% ipython --no-banner

In [1]: import numpy as np

In [2]: import numpy.linalg as la

In [3]: np.set_printoptions(precision=4, suppress=True, linewidth=120)

In [4]: rd = lambda a: np.round(a, 4) + 0

In [5]: arr = np.load("w.npy")

In [6]: print(rd(arr))
[[0.2    0.2    0.2    0.     0.     0.2    0.     0.     0.     0.2    0.     0.    ]
 [0.     0.1429 0.     0.1429 0.1429 0.1429 0.     0.1429 0.     0.     0.1429 0.1429]
 [0.     0.     0.3333 0.     0.1667 0.     0.1667 0.     0.1667 0.     0.1667 0.    ]
 [0.     0.     0.     0.5    0.25   0.25   0.     0.     0.     0.     0.     0.    ]
 [0.     0.     0.25   0.     0.25   0.     0.     0.     0.25   0.25   0.     0.    ]
 [0.     0.1429 0.     0.     0.     0.2857 0.1429 0.1429 0.1429 0.1429 0.     0.    ]
 [0.     0.     0.     0.25   0.     0.     0.25   0.     0.     0.25   0.     0.25  ]
 [0.     0.     0.25   0.     0.     0.     0.     0.5    0.25   0.     0.     0.    ]
 [0.     0.     0.2    0.2    0.     0.     0.     0.     0.2    0.     0.2    0.2   ]
 [0.     0.     0.     0.2    0.2    0.     0.2    0.     0.     0.2    0.     0.2   ]
 [0.     0.     0.     0.25   0.25   0.     0.     0.     0.     0.     0.25   0.25  ]
 [0.     0.1429 0.     0.     0.1429 0.     0.     0.1429 0.1429 0.     0.1429 0.2857]]

In [7]: # rows sum to 1

In [8]: print(rd(la.matrix_power(arr, 100)))
[[0.     0.028  0.1125 0.1545 0.1499 0.0597 0.0564 0.0559 0.1177 0.0751 0.0823 0.1081]
 [0.     0.028  0.1125 0.1545 0.1499 0.0597 0.0564 0.0559 0.1177 0.0751 0.0823 0.1081]
 [0.     0.028  0.1125 0.1545 0.1499 0.0597 0.0564 0.0559 0.1177 0.0751 0.0823 0.1081]
 [0.     0.028  0.1125 0.1545 0.1499 0.0597 0.0564 0.0559 0.1177 0.0751 0.0823 0.1081]
 [0.     0.028  0.1125 0.1545 0.1499 0.0597 0.0564 0.0559 0.1177 0.0751 0.0823 0.1081]
 [0.     0.028  0.1125 0.1545 0.1499 0.0597 0.0564 0.0559 0.1177 0.0751 0.0823 0.1081]
 [0.     0.028  0.1125 0.1545 0.1499 0.0597 0.0564 0.0559 0.1177 0.0751 0.0823 0.1081]
 [0.     0.028  0.1125 0.1545 0.1499 0.0597 0.0564 0.0559 0.1177 0.0751 0.0823 0.1081]
 [0.     0.028  0.1125 0.1545 0.1499 0.0597 0.0564 0.0559 0.1177 0.0751 0.0823 0.1081]
 [0.     0.028  0.1125 0.1545 0.1499 0.0597 0.0564 0.0559 0.1177 0.0751 0.0823 0.1081]
 [0.     0.028  0.1125 0.1545 0.1499 0.0597 0.0564 0.0559 0.1177 0.0751 0.0823 0.1081]
 [0.     0.028  0.1125 0.1545 0.1499 0.0597 0.0564 0.0559 0.1177 0.0751 0.0823 0.1081]]

In [9]: p = np.eye(12)[3]

In [10]: for _ in range(6):
    ...:     p = p @ arr
    ...:     print(p.round(4))
    ...: 
[0.   0.   0.   0.5  0.25 0.25 0.   0.   0.   0.   0.   0.  ]
[0.     0.0357 0.0625 0.25   0.1875 0.1964 0.0357 0.0357 0.0982 0.0982 0.     0.    ]
[0.     0.0332 0.0963 0.1783 0.1445 0.1237 0.067  0.051  0.1139 0.1035 0.0352 0.0533]
[0.     0.03   0.1038 0.1629 0.1386 0.0847 0.0712 0.0555 0.113  0.0913 0.06   0.089 ]
[0.     0.0291 0.1057 0.1594 0.1429 0.0692 0.0654 0.0569 0.1132 0.0828 0.0719 0.1034]
[0.     0.0288 0.1078 0.1574 0.1467 0.0638 0.0604 0.0572 0.1149 0.0785 0.0772 0.1072]

In [11]: rng = np.random.default_rng(649)

In [12]: lab = rng.permutation(12)

In [13]: B = arr[:, lab] * rng.choice([-1, 1], 12)

In [14]: print(rd(B))
[[ 0.      0.2     0.     -0.2     0.      0.2     0.      0.      0.2     0.      0.      0.2   ]
 [ 0.1429  0.1429 -0.1429  0.     -0.1429  0.1429  0.     -0.1429  0.      0.      0.1429  0.    ]
 [ 0.1667  0.      0.      0.      0.      0.     -0.1667  0.      0.3333 -0.1667  0.1667  0.    ]
 [ 0.      0.     -0.5     0.      0.      0.25    0.      0.      0.      0.      0.25    0.    ]
 [ 0.      0.      0.     -0.25    0.      0.      0.      0.      0.25   -0.25    0.25    0.    ]
 [ 0.      0.1429  0.     -0.1429  0.      0.2857 -0.1429 -0.1429  0.     -0.1429  0.      0.    ]
 [ 0.      0.     -0.25   -0.25   -0.25    0.     -0.25    0.      0.      0.      0.      0.    ]
 [ 0.      0.      0.      0.      0.      0.      0.     -0.5     0.25   -0.25    0.      0.    ]
 [ 0.2     0.     -0.2     0.     -0.2     0.      0.      0.      0.2    -0.2     0.      0.    ]
 [ 0.      0.     -0.2    -0.2    -0.2     0.     -0.2     0.      0.      0.      0.2     0.    ]
 [ 0.25    0.     -0.25    0.     -0.25    0.      0.      0.      0.      0.      0.25    0.    ]
 [ 0.1429  0.1429  0.      0.     -0.2857  0.      0.     -0.1429  0.     -0.1429  0.1429  0.    ]]

In [15]: Uu, _, Vt = la.svd(arr.T @ B)

In [16]: print(rd(Uu @ Vt))
[[ 0.  0.  0.  0.  0.  0.  0.  0.  0.  0.  0.  1.]
 [ 0.  1.  0.  0.  0.  0.  0.  0.  0.  0.  0.  0.]
 [ 0.  0.  0.  0.  0.  0.  0.  0.  1.  0.  0.  0.]
 [ 0.  0. -1.  0.  0.  0.  0.  0.  0.  0.  0.  0.]
 [ 0.  0.  0.  0.  0.  0.  0.  0.  0.  0.  1.  0.]
 [ 0.  0.  0.  0.  0.  1.  0.  0.  0.  0.  0.  0.]
 [ 0.  0.  0.  0.  0.  0. -1.  0.  0.  0.  0.  0.]
 [ 0.  0.  0.  0.  0.  0.  0. -1.  0.  0.  0.  0.]
 [ 0.  0.  0.  0.  0.  0.  0.  0.  0. -1.  0.  0.]
 [ 0.  0.  0. -1.  0.  0.  0.  0.  0.  0.  0.  0.]
 [ 1.  0.  0.  0.  0.  0.  0.  0.  0.  0.  0.  0.]
 [ 0.  0.  0.  0. -1.  0.  0.  0.  0.  0.  0.  0.]]

In [17]: print(rd(np.abs(la.eigvals(arr)).max()))
1.0

In [18]: print(rd((arr + arr.T) / 2))
[[0.2    0.1    0.1    0.     0.     0.1    0.     0.     0.     0.1    0.     0.    ]
 [0.1    0.1429 0.     0.0714 0.0714 0.1429 0.     0.0714 0.     0.     0.0714 0.1429]
 [0.1    0.     0.3333 0.     0.2083 0.     0.0833 0.125  0.1833 0.     0.0833 0.    ]
 [0.     0.0714 0.     0.5    0.125  0.125  0.125  0.     0.1    0.1    0.125  0.    ]
 [0.     0.0714 0.2083 0.125  0.25   0.     0.     0.     0.125  0.225  0.125  0.0714]
 [0.1    0.1429 0.     0.125  0.     0.2857 0.0714 0.0714 0.0714 0.0714 0.     0.    ]
 [0.     0.     0.0833 0.125  0.     0.0714 0.25   0.     0.     0.225  0.     0.125 ]
 [0.     0.0714 0.125  0.     0.     0.0714 0.     0.5    0.125  0.     0.     0.0714]
 [0.     0.     0.1833 0.1    0.125  0.0714 0.     0.125  0.2    0.     0.1    0.1714]
 [0.1    0.     0.     0.1    0.225  0.0714 0.225  0.     0.     0.2    0.     0.1   ]
 [0.     0.0714 0.0833 0.125  0.125  0.     0.     0.     0.1    0.     0.25   0.1964]
 [0.     0.1429 0.     0.     0.0714 0.     0.125  0.0714 0.1714 0.1    0.1964 0.2857]]
